% python3 -q
>>> import numpy as np
>>> np.set_printoptions(precision=2, suppress=True, linewidth=100)
>>> A = np.loadtxt("block14.csv", delimiter=",")
>>> A
array([[-1.98, -2.  ,  1.  ,  0.  ,  1.  ,  1.  ,  2.  , -2.  , -2.  ,  2.  , -1.  ,  3.  , -2.  ],
       [ 2.  ,  0.02,  2.  ,  0.  , -2.  , -2.  , -1.  , -2.  , -2.  ,  2.  ,  0.  ,  0.  ,  1.  ],
       [ 1.  ,  3.  , -0.98,  2.  , -1.  , -3.  ,  0.  , -1.  ,  0.  ,  1.  ,  1.  , -3.  ,  0.  ],
       [-2.  ,  3.  , -3.  ,  0.02,  0.  ,  0.  ,  3.  , -3.  , -1.  , -3.  ,  1.  ,  1.  ,  1.  ],
       [ 2.  , -2.  ,  1.  ,  3.  ,  2.02,  2.  ,  1.  , -2.  ,  0.  , -1.  , -2.  ,  2.  ,  3.  ],
       [-3.  ,  1.  ,  3.  ,  1.  ,  2.  , -2.98,  1.  , -1.  ,  2.  , -3.  , -3.  ,  3.  , -1.  ],
       [-2.  , -1.  ,  2.  ,  2.  ,  3.  , -2.  , -2.98, -1.  ,  1.  , -3.  , -3.  ,  2.  ,  3.  ],
       [ 0.  , -1.  ,  0.  ,  1.  ,  2.  , -2.  , -3.  ,  3.02, -1.  ,  2.  , -3.  ,  0.  , -1.  ],
       [ 2.  ,  1.  ,  0.  , -1.  , -1.  , -2.  , -1.  , -3.  ,  2.02, -1.  ,  2.  , -3.  ,  2.  ],
       [-1.  ,  1.  , -2.  ,  1.  ,  1.  ,  3.  , -1.  , -1.  , -2.  ,  2.02,  3.  , -2.  ,  1.  ],
       [-1.  , -3.  ,  3.  ,  3.  , -2.  ,  2.  ,  1.  ,  3.  ,  2.  ,  1.  , -2.98, -3.  , -1.  ],
       [ 1.  , -2.  , -2.  , -3.  ,  1.  , -1.  , -1.  ,  0.  , -1.  ,  1.  ,  2.  , -2.98,  3.  ],
       [-2.  , -2.  ,  1.  ,  0.  ,  1.  ,  1.  ,  2.  , -2.  , -2.  ,  2.  , -1.  ,  3.  , -1.98]])
>>> out = A / np.sqrt((A ** 2).mean(axis=1, keepdims=True))
>>> out[11]
array([ 0.54, -1.08, -1.08, -1.61,  0.54, -0.54, -0.54,  0.  , -0.54,  0.54,  1.08, -1.6 ,  1.61])
